$ python3 -q
>>> import numpy as np
>>> from numpy import linalg as LA
>>> np.set_printoptions(precision=4, suppress=True, linewidth=140)
>>> out = np.array([[1, 1, 1, 2],
...     [0, 1, 0, 2],
...     [1, 1, 2, 0],
...     [1, 0, 2, 2],
...     [1, 0, 1, 2],
...     [0, 2, 0, 1]])
>>> M = out.T @ out
>>> print(M)
[[ 4  2  6  6]
 [ 2  7  3  6]
 [ 6  3 10  8]
 [ 6  6  8 17]]
>>> w, V = LA.eigh(M)
>>> np.abs(V[:, -1]).round(6).argmax()
np.int64(3)
>>> np.abs(V[:, -1])
array([0.3374, 0.3163, 0.4976, 0.7338])
>>> np.round(V.T @ V, 4) + 0
array([[1., 0., 0., 0.],
       [0., 1., 0., 0.],
       [0., 0., 1., 0.],
       [0., 0., 0., 1.]])
>>> w
array([ 0.1985,  3.9162,  6.114 , 27.7713])
>>> LA.svd(M, compute_uv=False)
array([27.7713,  6.114 ,  3.9162,  0.1985])
>>> round(float(w.sum()), 4), np.trace(M)
(38.0, np.int64(38))
>>> LA.eigvalsh(M @ M)
array([  0.0394,  15.337 ,  37.3808, 771.2428])
>>> LA.eigvalsh(M + 2 * np.eye(4))
array([ 2.1985,  5.9162,  8.114 , 29.7713])
>>> np.kron(np.eye(2, dtype=int), M)
array([[ 4,  2,  6,  6,  0,  0,  0,  0],
       [ 2,  7,  3,  6,  0,  0,  0,  0],
       [ 6,  3, 10,  8,  0,  0,  0,  0],
       [ 6,  6,  8, 17,  0,  0,  0,  0],
       [ 0,  0,  0,  0,  4,  2,  6,  6],
       [ 0,  0,  0,  0,  2,  7,  3,  6],
       [ 0,  0,  0,  0,  6,  3, 10,  8],
       [ 0,  0,  0,  0,  6,  6,  8, 17]])
>>> round(LA.det(M[::-1]), 4)
np.float64(132.0)
>>> hat = np.triu(np.array([[2, -1, -1, -2], [0, 3, 1, 2], [1, 1, 3, 0], [2, 3, 3, 0]]), 1) + np.eye(4)
>>> out = hat @ M @ LA.inv(hat)
>>> np.poly(out)
array([   1.,  -38.,  310., -725.,  132.])
>>> hat @ M - M @ hat
array([[-20., -18., -27., -44.],
       [ 18.,  17.,  21.,  32.],
       [  0.,   6.,   3.,   6.],
       [  0.,   6.,   0.,   0.]])
>>> np.trace(out), np.trace(M)
(np.float64(38.0), np.int64(38))
>>> out
array([[-16., -36.,  -3.,  -2.],
       [ 20.,  42.,   7.,   4.],
       [  6.,   9.,   7.,   2.],
       [  6.,  12.,   2.,   5.]])
>>> x = np.ones(4)
>>> for _ in range(6):
...     x = M @ x
...     x /= LA.norm(x)
...     print(round(x @ M @ x, 4))
... 
27.7272
27.7703
27.7712
27.7713
27.7713
27.7713
>>> np.round(LA.eigvalsh(M)[-1], 4)
np.float64(27.7713)
>>> u = np.array([7, 1, 1, 3])
>>> rng = np.random.default_rng(131555)
>>> E = np.outer(rng.normal(size=31), u) + 0.02 * rng.normal(size=(31, 4))
>>> E
array([[  2.6914,   0.4023,   0.3571,   1.1325],
       [ -5.9843,  -0.8333,  -0.831 ,  -2.564 ],
       [ -3.1306,  -0.4478,  -0.4037,  -1.3453],
       [  1.4148,   0.1649,   0.1693,   0.5801],
       [ 13.0757,   1.8634,   1.8605,   5.6103],
       [ -7.3458,  -0.9945,  -1.0868,  -3.1635],
       [ 11.8941,   1.7255,   1.7024,   5.0865],
       [ -2.6579,  -0.4034,  -0.3667,  -1.1384],
       [  8.3127,   1.2052,   1.2297,   3.5647],
       [  3.4051,   0.4666,   0.507 ,   1.4927],
       [ 12.1928,   1.7783,   1.6979,   5.236 ],
       [-12.0152,  -1.7201,  -1.7163,  -5.1637],
       [  6.1126,   0.8746,   0.8605,   2.6469],
       [ -3.7846,  -0.5149,  -0.5036,  -1.6089],
       [ -7.2184,  -1.0341,  -1.0132,  -3.1194],
       [  6.961 ,   0.9777,   1.0079,   2.9865],
       [  1.9656,   0.2521,   0.2988,   0.8662],
       [ -1.8694,  -0.2681,  -0.2887,  -0.7741],
       [  3.4393,   0.4634,   0.491 ,   1.4801],
       [ -9.0785,  -1.3016,  -1.3134,  -3.9173],
       [ -6.9871,  -0.979 ,  -0.9849,  -2.9854],
       [ 11.3157,   1.6175,   1.6061,   4.8558],
       [  8.8081,   1.2398,   1.2411,   3.7997],
       [ -9.9826,  -1.4053,  -1.4319,  -4.28  ],
       [ -8.2207,  -1.1748,  -1.1779,  -3.4984],
       [  1.4884,   0.1949,   0.2432,   0.6404],
       [-12.4344,  -1.7905,  -1.805 ,  -5.3177],
       [ -3.1285,  -0.4623,  -0.4562,  -1.3422],
       [ -3.572 ,  -0.5324,  -0.4941,  -1.5094],
       [ -4.6501,  -0.6693,  -0.6858,  -2.0132],
       [  9.6798,   1.3913,   1.3703,   4.1624]])
>>> Ac = E - E.mean(axis=0)
>>> V = LA.svd(Ac)[2][:1]
>>> out = Ac - Ac @ V.T @ V
>>> np.diag(V.T @ V)
array([0.8164, 0.0167, 0.0166, 0.1504])
>>> LA.norm(out, axis=1).round(6).argmax()
np.int64(5)
>>> print((Ac @ V.T).std(axis=0))
[8.3684]
>>> np.cov(Ac @ V.T, rowvar=False)
array(72.3642)
>>> out.std(axis=0)
array([0.0067, 0.0208, 0.0226, 0.0139])
>>> x = np.array([3, -5, 0, -4])
>>> rhs = E @ x
>>> np.round(LA.solve(E.T @ E, E.T @ rhs), 4) + 0
array([ 3., -5.,  0., -4.])
>>> np.round(LA.pinv(E) @ E, 4) + 0
array([[1., 0., 0., 0.],
       [0., 1., 0., 0.],
       [0., 0., 1., 0.],
       [0., 0., 0., 1.]])
>>> rhs = rhs + 0.1 * rng.normal(size=31)
>>> rhs
array([ 1.437 , -3.6757, -1.7433,  1.1186,  7.4441, -4.4867,  6.7554, -1.4283,  4.503 ,  1.7746,  6.799 , -6.891 ,  3.3762, -2.2033,
       -4.16  ,  4.2236,  1.3119, -1.0153,  1.8562, -4.9698, -3.9332,  6.4042,  4.9868, -5.7741, -4.7239,  0.984 , -6.9805, -1.691 ,
       -2.1133, -2.4431,  5.5085])
>>> beta, *_ = LA.lstsq(E, rhs)
>>> print(round(LA.norm(rhs - E @ beta), 4))
0.5757
>>> print(np.round(E.T @ (rhs - E @ beta), 4) + 0)
[0. 0. 0. 0.]
>>> beta
array([ 2.4434, -4.7605, -0.7591, -2.5327])
>>> arr = np.load("mat.npy")
>>> arr
array([[ 1.    ,  0.    ,  0.    ,  0.    ],
       [ 0.    ,  1.    ,  0.    ,  0.    ],
       [ 0.    ,  0.    ,  0.309 , -0.9511],
       [ 0.    ,  0.    ,  0.9511,  0.309 ]])
>>> round(LA.norm(arr, 1), 4), round(float(LA.norm(arr, np.inf)), 4)
(np.float64(1.2601), 1.2601)
>>> round(LA.norm(arr[1], 1), 4), np.round(LA.norm(arr[1], np.inf), 4)
(np.float64(1.0), np.float64(1.0))
>>> LA.norm(arr, axis=0)
array([1., 1., 1., 1.])
>>> np.round(LA.norm(arr) ** 2 / LA.norm(arr, 2) ** 2, 4)
np.float64(4.0)
>>> np.round(LA.norm(arr, "nuc"), 4)
np.float64(4.0)
>>> labels = rng.permutation(4)
>>> labels
array([0, 1, 3, 2])
>>> out = arr[labels][:, labels]
>>> print(out)
[[ 1.      0.      0.      0.    ]
 [ 0.      1.      0.      0.    ]
 [ 0.      0.      0.309   0.9511]
 [ 0.      0.     -0.9511  0.309 ]]
>>> print(np.allclose(out, arr))
False
>>> print(np.sort(np.abs(LA.eigvals(out))))
[1. 1. 1. 1.]
>>> u = np.array([2, -4])
>>> np.correlate(arr[2], arr[0], "full")
array([ 0.    ,  0.    ,  0.    ,  0.    ,  0.    ,  0.309 , -0.9511])
>>> np.cross(arr[2, :3], arr[0, :3])
array([0.   , 0.309, 0.   ])
>>> hat = np.triu(np.array([[3, 3, 0, 5], [0, 3, 5, 1], [1, 5, 2, 1], [5, 5, 2, 2]]), 1) + np.eye(4)
>>> out = hat @ arr @ LA.inv(hat)
>>> LA.matrix_rank(out)
np.int64(4)
>>> np.poly(out)
array([ 1.    , -2.618 ,  3.2361, -2.618 ,  1.    ])
>>> X = np.loadtxt("w.csv", delimiter=",")
>>> X
array([[ 0.3976, -0.3614, -0.8434],
       [-0.3614,  0.7831, -0.506 ],
       [-0.8434, -0.506 , -0.1807]])
>>> x = np.array([0, 1, 4])
>>> rhs = X @ x
>>> print(rhs)
[-3.7349 -1.241  -1.2289]
>>> np.round(LA.solve(X, -2 * rhs), 4) + 0
array([ 0., -2., -8.])
>>> np.round(LA.solve(X, rhs + X[:, 2]), 4) + 0
array([0., 1., 5.])
>>> np.round(LA.solve(X.T, X[1]), 4) + 0
array([0., 1., 0.])
